$ python -q
>>> import numpy as np
>>> np.set_printoptions(precision=2, suppress=True, linewidth=100)
>>> mat = np.load("mat.npy")
>>> mat
array([[ 0.5 ,  0.4 , -3.  ,  2.1 , -1.2 ,  0.4 , -0.4 ,  1.  , -0.6 ],
       [ 0.8 ,  1.  ,  0.6 , -1.4 ,  0.4 , -0.1 , -1.  ,  1.9 , -0.3 ],
       [-0.9 , -0.5 , -1.1 ,  0.6 , -1.4 , -1.6 , -0.3 , -1.3 , -2.4 ],
       [ 0.51,  0.39, -3.01,  2.11, -1.22,  0.41, -0.38,  1.  , -0.6 ],
       [-0.6 , -0.3 ,  0.9 , -1.2 , -1.1 ,  1.1 ,  1.3 , -1.4 ,  0.4 ],
       [-0.7 , -0.5 , -1.3 , -1.  ,  0.6 ,  0.7 ,  0.  , -0.8 ,  1.4 ],
       [-0.6 ,  0.6 ,  1.3 ,  0.5 ,  0.  , -1.2 , -0.9 , -0.5 ,  0.3 ],
       [ 1.  ,  0.  ,  1.  ,  0.1 ,  0.  ,  1.2 ,  0.5 , -0.5 ,  1.2 ]])
>>> rng = np.random.default_rng(1)
>>> M2 = mat + rng.integers(-2, 3, (8, 7)) @ rng.integers(-2, 3, (7, 9))
>>> M2
array([[  1.5 ,  -7.6 ,  -9.  ,   4.1 ,   5.8 ,   4.4 ,   3.6 ,   4.  ,   6.4 ],
       [  3.8 , -10.  ,  -7.4 ,   9.6 ,   2.4 ,   2.9 ,   1.  ,   1.9 ,   0.7 ],
       [ -4.9 ,  -4.5 ,  -6.1 ,  -3.4 ,   7.6 ,   4.4 ,   0.7 ,   3.7 ,   4.6 ],
       [  6.51,  -5.61,  -5.01,   7.11,   1.78,   4.41,   8.62,  -1.  ,  -3.6 ],
       [ -5.6 ,   3.7 ,   0.9 ,  -8.2 ,  -1.1 ,  -1.9 ,  -4.7 ,   4.6 ,   1.4 ],
       [ -2.7 ,  -4.5 ,  -6.3 ,  -6.  ,  10.6 ,   8.7 ,   2.  ,   0.2 ,   1.4 ],
       [ -3.6 ,   4.6 ,  -0.7 ,   1.5 ,   0.  ,   3.8 ,   5.1 ,  -0.5 ,   1.3 ],
       [  2.  ,   1.  ,   2.  ,   6.1 ,  -7.  ,  -3.8 ,  -5.5 ,  -7.5 ,   3.2 ]])
>>> print(M2 - mat)
[[  1.  -8.  -6.   2.   7.   4.   4.   3.   7.]
 [  3. -11.  -8.  11.   2.   3.   2.   0.   1.]
 [ -4.  -4.  -5.  -4.   9.   6.   1.   5.   7.]
 [  6.  -6.  -2.   5.   3.   4.   9.  -2.  -3.]
 [ -5.   4.   0.  -7.   0.  -3.  -6.   6.   1.]
 [ -2.  -4.  -5.  -5.  10.   8.   2.   1.   0.]
 [ -3.   4.  -2.   1.   0.   5.   6.   0.   1.]
 [  1.   1.   1.   6.  -7.  -5.  -6.  -7.   2.]]
>>> np.round(np.linalg.svd(M2 - mat, compute_uv=False), 2) + 0
array([30.12, 22.97, 13.65,  8.41,  6.47,  5.6 ,  1.33,  0.  ])
>>> mat @ mat
Traceback (most recent call last):
  File "<python-input-9>", line 1, in <module>
    mat @ mat
    ~~~~^~~~~
ValueError: matmul: Input operand 1 has a mismatch in its core dimension 0, with gufunc signature (n?,k),(k,m?)->(n?,m?) (size 8 is different from 9)
>>> gram = mat.T @ mat
>>> print((mat @ mat.T).shape)
(8, 8)
>>> round(np.trace(gram), 2), round(float((mat ** 2).sum()), 2)
(np.float64(84.0), 84.0)
>>> print(np.allclose(gram, gram.T))
True
>>> print(np.round(np.linalg.eigvalsh(gram)[::-1], 2) + 0)
[41.1  16.67 14.09  5.48  4.55  1.59  0.51  0.    0.  ]
>>> print(np.round(np.linalg.svd(mat, compute_uv=False) ** 2, 2) + 0)
[41.1  16.67 14.09  5.48  4.55  1.59  0.51  0.  ]
>>> np.diag(gram)
array([ 4.17,  2.26, 24.82, 13.88,  6.62,  7.48,  4.14, 10.4 , 10.22])
>>> np.linalg.matrix_rank(gram)
np.int64(8)
>>> np.count_nonzero(mat)
np.int64(68)
>>> np.linalg.rank(mat)
Traceback (most recent call last):
  File "<python-input-19>", line 1, in <module>
    np.linalg.rank(mat)
    ^^^^^^^^^^^^^^
AttributeError: module 'numpy.linalg' has no attribute 'rank'
>>> print(mat.sum(axis=1))
[-0.8   1.9  -8.9  -0.79 -0.9  -1.6  -0.5   4.5 ]
>>> np.abs(mat).max()
np.float64(3.01)
>>> left, sig, VT = np.linalg.svd(mat)
>>> print(np.argmax(sig[:-1] / (sig[1:] + 1e-6)) + 1)
7
>>> sig
array([6.41, 4.08, 3.75, 2.34, 2.13, 1.26, 0.71, 0.01])
>>> M2 = left[:, :7] @ np.diag(sig[:7]) @ VT[:7]
>>> np.round(np.linalg.norm(mat - M2, 2), 2), round(float(sig[7]), 2)
(np.float64(0.01), 0.01)
>>> print(np.linalg.matrix_rank(mat, rtol=0.05))
7
>>> np.linalg.matrix_rank(M2)
np.int64(7)
>>> th = np.radians(90)
>>> r_ = np.eye(9)
>>> r_[0, 0] = r_[8, 8] = np.cos(th)
>>> r_[0, 8], r_[8, 0] = -np.sin(th), np.sin(th)
>>> print(r_.round(2) + 0)
[[ 0.  0.  0.  0.  0.  0.  0.  0. -1.]
 [ 0.  1.  0.  0.  0.  0.  0.  0.  0.]
 [ 0.  0.  1.  0.  0.  0.  0.  0.  0.]
 [ 0.  0.  0.  1.  0.  0.  0.  0.  0.]
 [ 0.  0.  0.  0.  1.  0.  0.  0.  0.]
 [ 0.  0.  0.  0.  0.  1.  0.  0.  0.]
 [ 0.  0.  0.  0.  0.  0.  1.  0.  0.]
 [ 0.  0.  0.  0.  0.  0.  0.  1.  0.]
 [ 1.  0.  0.  0.  0.  0.  0.  0.  0.]]
>>> M2 = mat @ r_.T
>>> np.linalg.svd(mat, compute_uv=False), np.linalg.svd(M2, compute_uv=False)
(array([6.41, 4.08, 3.75, 2.34, 2.13, 1.26, 0.71, 0.01]), array([6.41, 4.08, 3.75, 2.34, 2.13, 1.26, 0.71, 0.01]))
>>> print(np.allclose(np.linalg.norm(mat, axis=1), np.linalg.norm(M2, axis=1)))
True
>>> np.allclose(mat @ mat.T, M2 @ M2.T)
True
